% python3 -q
>>> import numpy as np
>>> import numpy.linalg as la
>>> np.set_printoptions(suppress=True, linewidth=140)
>>> X = np.load("layer12.npy")
>>> print(X)
[[-0.463  0.411  0.308]
 [ 0.228 -0.063  0.247]
 [ 0.089  0.178 -0.049]
 [-2.114  4.893 -1.912]
 [-0.19  -0.337  0.218]
 [-0.665  1.788 -0.903]
 [-0.353  1.459 -0.347]
 [-0.539  1.646 -0.266]
 [ 0.867 -1.816  0.669]
 [ 1.942 -4.381  1.742]
 [ 0.743 -3.408  0.988]
 [ 0.847 -2.161  1.204]
 [ 0.238  0.505 -0.022]
 [-2.219  4.876 -1.676]
 [-0.825  3.082 -1.016]
 [ 1.437 -4.364  1.349]
 [ 0.014  0.337 -0.137]
 [ 0.02  -0.076  0.096]]
>>> rng = np.random.default_rng(9543)
>>> out = X + rng.integers(-2, 3, (18, 1)) @ rng.integers(-2, 3, (1, 3))
>>> print(out.round(3))
[[ 3.537  4.411  4.308]
 [-1.772 -2.063 -1.753]
 [ 0.089  0.178 -0.049]
 [-6.114  0.893 -5.912]
 [-0.19  -0.337  0.218]
 [ 1.335  3.788  1.097]
 [-2.353 -0.541 -2.347]
 [-4.539 -2.354 -4.266]
 [-3.133 -5.816 -3.331]
 [-2.058 -8.381 -2.258]
 [ 0.743 -3.408  0.988]
 [-3.153 -6.161 -2.796]
 [-3.762 -3.495 -4.022]
 [-2.219  4.876 -1.676]
 [-2.825  1.082 -3.016]
 [-2.563 -8.364 -2.651]
 [-3.986 -3.663 -4.137]
 [-3.98  -4.076 -3.904]]
>>> print(la.matrix_rank(out - X, tol=1e-8))
1
>>> print(np.abs(out - X).sum(axis=1))
[12.  6.  0. 12.  0.  6.  6. 12. 12. 12.  0. 12. 12.  0.  6. 12. 12. 12.]
>>> out = np.c_[X[:, :2] @ np.array([[2, 5], [3, 3]]), np.array([-2, 0, -2, -5, -4, 5, 2, 1, -4, 0, 0, -2, 0, -2, -5, 2, -4, -2])]
>>> print(out.round(3))
[[  0.307  -1.082  -2.   ]
 [  0.267   0.951   0.   ]
 [  0.712   0.979  -2.   ]
 [ 10.451   4.109  -5.   ]
 [ -1.391  -1.961  -4.   ]
 [  4.034   2.039   5.   ]
 [  3.671   2.612   2.   ]
 [  3.86    2.243   1.   ]
 [ -3.714  -1.113  -4.   ]
 [ -9.259  -3.433   0.   ]
 [ -8.738  -6.509   0.   ]
 [ -4.789  -2.248  -2.   ]
 [  1.991   2.705   0.   ]
 [ 10.19    3.533  -2.   ]
 [  7.596   5.121  -5.   ]
 [-10.218  -5.907   2.   ]
 [  1.039   1.081  -4.   ]
 [ -0.188  -0.128  -2.   ]]
>>> print(la.matrix_rank(out))
3
>>> print(la.matrix_rank(np.c_[X, out]))
4
>>> print(np.round(la.lstsq(X, out[:, 0])[0], 3) + 0)
[2. 3. 0.]
>>> print(np.round(la.norm(la.qr(X)[0].T @ out, axis=0) ** 2 / ((out ** 2).sum(axis=0) + 1e-12), 3))
[1.    1.    0.151]
>>> vec = np.array([-3, -1, -1])
>>> target = X @ vec
>>> print(np.round(la.lstsq(X, target)[0], 3))
[-3. -1. -1.]
>>> target = target + 0.02 * rng.normal(size=18)
>>> print(target.round(3))
[ 0.702 -0.905 -0.384  3.378  0.66   1.101 -0.015  0.232 -1.447 -3.211  0.194 -1.585 -1.178  3.44   0.382 -1.295 -0.232 -0.105]
>>> coef, *_ = la.lstsq(X, target)
>>> print(np.round(X.T @ (target - X @ coef), 3) + 0)
[0. 0. 0.]
>>> print(coef.round(3))
[-3.004 -1.    -0.998]
>>> print([round(float(la.norm(la.solve(X.T @ X + lam * np.eye(3), X.T @ target))), 2) for lam in (0, 1, 10, 100)])
[3.32, 1.82, 0.55, 0.28]
>>> print(coef.round())
[-3. -1. -1.]
>>> W = np.array([[2, 0, 0, -1, 1], [-1, -2, 1, -2, -1], [1, 1, 0, 0, 1]])
>>> coef = np.array([1, -1, -2, 1, 3])
>>> act = np.maximum(X @ W + coef, 0)
>>> print(la.matrix_rank(act))
5
>>> print(np.round((act > 0).mean(axis=0), 3))
[0.611 0.278 0.167 0.611 0.778]
>>> print((act > 0).astype(int))
[[0 0 0 1 1]
 [1 0 0 1 1]
 [1 0 0 1 1]
 [0 0 1 0 0]
 [1 0 0 1 1]
 [0 0 0 0 0]
 [0 0 0 0 1]
 [0 0 0 0 1]
 [1 1 0 1 1]
 [1 1 0 1 1]
 [1 1 0 1 1]
 [1 1 0 1 1]
 [1 0 0 0 1]
 [0 0 1 0 0]
 [0 0 1 0 0]
 [1 1 0 1 1]
 [1 0 0 1 1]
 [1 0 0 1 1]]
>>> W2 = np.array([[3, 1, 0], [2, 3, 2], [2, 1, 3], [0, 3, 3], [1, 2, 2]])
>>> print((act @ W2).round(6).argmax(axis=1))
[1 1 1 2 1 0 1 1 1 1 1 1 1 2 2 1 1 1]
>>> U, s, Vh = la.svd(X)
>>> print(np.argmax(s[:-1] / (s[1:] + 1e-6)) + 1)
1
>>> print(s.round(3))
[12.551  1.078  0.832]
>>> out = U[:, :1] @ np.diag(s[:1]) @ Vh[:1]
>>> print(la.matrix_rank(out))
1
>>> print(round(np.abs(X - out).max(), 3))
0.475
>>> print(round(la.norm(X - out) / la.norm(X), 3))
0.108
>>> m1 = np.load("w.npy")
>>> print(m1)
[[1 0 0]
 [0 0 1]
 [0 1 0]]
>>> r0 = np.array([-2, -3])
>>> print(np.correlate(m1[2], m1[1], "full"))
[0 1 0 0 0]
>>> print(np.polyval(r0, m1[2]))
[-3 -5 -3]
>>> print(np.array([np.convolve(row, r0, "same") for row in m1]))
[[-2 -3  0]
 [ 0  0 -2]
 [ 0 -2 -3]]
>>> r0 = np.array([1, 6, 7])
>>> W0 = np.outer(rng.normal(size=13), r0) + 0.05 * rng.normal(size=(13, 3))
>>> print(W0.round(3))
[[ 2.032 11.847 13.842]
 [ 0.454  2.652  2.973]
 [-0.359 -2.169 -2.561]
 [-0.361 -1.948 -2.276]
 [ 0.424  2.738  3.207]
 [ 0.004  0.238  0.328]
 [ 1.052  6.471  7.552]
 [ 1.356  8.006  9.383]
 [-0.957 -5.879 -6.936]
 [ 0.776  4.55   5.232]
 [-0.596 -3.597 -4.212]
 [ 0.625  3.655  4.353]
 [-0.768 -5.231 -6.117]]
>>> gram = np.cov(W0, rowvar=False)
>>> print(np.round(np.median(W0, axis=0), 3))
[0.424 2.652 2.973]
>>> print(np.round(np.polyfit(W0[:, 1], W0[:, 2], 1), 3))
[ 1.17  -0.015]
>>> print(np.argwhere(np.triu(np.abs(np.corrcoef(W0.T)) > 0.8, 1)))
[[0 1]
 [0 2]
 [1 2]]
>>> print(round(float(np.corrcoef(W0[:, 1], W0[:, 2])[0, 1]), 3))
1.0
